>>> import numpy as np
>>> import numpy.linalg as la
>>> np.set_printoptions(precision=2, suppress=True, linewidth=200, sign=" ")
>>> def rnd(a):
...     return np.round(a, 2) + 0
... 
>>> W0 = np.array([[8.0, -19.23, -15.3],
...     [8.26, -18.8, -16.95],
...     [18.28, 3.85, -4.63],
...     [18.98, 4.42, -6.31],
...     [10.64, -19.04, -16.12],
...     [19.09, 2.0, -5.56],
...     [8.9, -18.73, -16.89],
...     [16.52, 3.56, -5.11],
...     [17.51, 1.77, -4.83],
...     [16.89, 3.57, -6.57],
...     [19.18, 2.76, -5.64]])
>>> hat = W0 @ la.solve(W0.T @ W0, W0.T)
>>> rnd(la.eigvalsh(hat))
array([ 0.,  0.,  0.,  0.,  0.,  0.,  0.,  0.,  1.,  1.,  1.])
>>> rnd(hat @ W0[:, 1])
array([-19.23, -18.8 ,   3.85,   4.42, -19.04,   2.  , -18.73,   3.56,   1.77,   3.57,   2.76])
>>> M = np.load("block15.npy")
>>> M
array([[-2.04, -0.1 ,  2.08],
       [-1.43, -0.94,  2.24],
       [-1.6 ,  0.32,  2.34],
       [-1.65, -0.11,  1.89],
       [-1.96,  0.4 ,  1.88],
       [-1.97, -0.39,  2.25],
       [-2.13,  0.09,  1.95],
       [-2.09,  0.13,  1.56],
       [-1.37,  0.4 ,  1.52],
       [-2.38,  0.04,  2.23],
       [-1.8 ,  0.41,  2.38],
       [-1.83, -0.13,  2.34],
       [-1.8 , -0.09,  2.03],
       [-0.93,  2.3 ,  1.87],
       [-1.66,  2.01,  1.96],
       [-0.94,  2.34,  1.94],
       [-1.13,  2.15,  1.97],
       [-1.05,  1.81,  1.81],
       [-0.59,  2.5 ,  1.55],
       [-0.89,  1.44,  1.77],
       [-1.  ,  2.12,  1.84],
       [-1.04,  2.26,  2.33],
       [-0.91,  1.65,  1.27],
       [-0.4 ,  1.92,  1.66],
       [-1.  ,  1.93,  1.85],
       [-0.81,  2.55,  2.13]])
>>> d = la.norm(W0[:, None] - W0[None], axis=-1)
>>> d[7].round(6).argsort(kind="stable")[:4]
array([ 7,  9,  2,  8])
>>> rnd(d[7])
array([ 26.38,  26.62,   1.85,   2.87,  25.82,   3.04,  26.34,   0.  ,   2.06,   1.51,   2.83])
>>> C2 = np.cov(M, rowvar=False)
>>> rnd(np.corrcoef(M.T))
array([[ 1.  ,  0.81, -0.42],
       [ 0.81,  1.  , -0.35],
       [-0.42, -0.35,  1.  ]])
>>> rnd(np.median(M, axis=0))
array([-1.4 ,  0.92,  1.94])
>>> np.argsort(-M.std(axis=0).round(6), kind="stable")
array([ 1,  0,  2])
>>> C2.shape
(3, 3)
>>> rnd(np.polyfit(M[:, 1], M[:, 2], 1))
array([-0.09,  2.04])
>>> M2 = np.c_[M[:, :2] @ np.array([[-3, -3], [3, 0]]), np.array([3, 3, -2, 3, 3, -3, 3, 1, -2, -1, -1, 3, -2, 3, -3, 2, -3, -3, 3, -1, 0, 2, 1, -2, 1, 2])]
>>> rnd(M2)
array([[ 5.82,  6.12,  3.  ],
       [ 1.47,  4.29,  3.  ],
       [ 5.76,  4.8 , -2.  ],
       [ 4.62,  4.95,  3.  ],
       [ 7.08,  5.88,  3.  ],
       [ 4.74,  5.91, -3.  ],
       [ 6.66,  6.39,  3.  ],
       [ 6.66,  6.27,  1.  ],
       [ 5.31,  4.11, -2.  ],
       [ 7.26,  7.14, -1.  ],
       [ 6.63,  5.4 , -1.  ],
       [ 5.1 ,  5.49,  3.  ],
       [ 5.13,  5.4 , -2.  ],
       [ 9.69,  2.79,  3.  ],
       [11.01,  4.98, -3.  ],
       [ 9.84,  2.82,  2.  ],
       [ 9.84,  3.39, -3.  ],
       [ 8.58,  3.15, -3.  ],
       [ 9.27,  1.77,  3.  ],
       [ 6.99,  2.67, -1.  ],
       [ 9.36,  3.  ,  0.  ],
       [ 9.9 ,  3.12,  2.  ],
       [ 7.68,  2.73,  1.  ],
       [ 6.96,  1.2 , -2.  ],
       [ 8.79,  3.  ,  1.  ],
       [10.08,  2.43,  2.  ]])
>>> la.matrix_rank(M2)
np.int64(3)
>>> rnd(la.norm(M2 - M @ la.lstsq(M, M2)[0], axis=0))
array([  0.  ,   0.  ,  11.74])
>>> rnd(la.lstsq(M, M2[:, 0])[0])
array([-3.,  3.,  0.])
>>> E = np.array([[0, 0, 1, 0], [0, 0, 0, 0], [1, 0, 0, 0], [0, 0, 0, 0]])
>>> E
array([[ 0,  0,  1,  0],
       [ 0,  0,  0,  0],
       [ 1,  0,  0,  0],
       [ 0,  0,  0,  0]])
>>> [round(float(la.det(E[:i, :i])), 2) + 0 for i in range(1, 5)]
[0.0, 0.0, 0.0, 0.0]
>>> rnd(la.eigvalsh(E).min())
np.float64(-1.0)
>>> la.lstsq(E[:-1].T, E[-1])[2]
np.int32(2)
>>> np.unique(E.round(6), axis=0).shape
(3, 4)
>>> np.allclose(E[:-1].T @ la.lstsq(E[:-1].T, E[-1])[0], E[-1])
True
>>> la.cond(W0) > 100
np.False_
>>> rnd(la.norm(W0, 2) / la.norm(W0))
np.float64(0.83)
>>> [round(float(x), 2) for x in la.svd(W0, compute_uv=False)[:3]]
[61.06, 40.92, 2.74]
>>> rnd(np.abs(la.svd(W0)[2][-1]))
array([ 0.33,  0.52,  0.79])
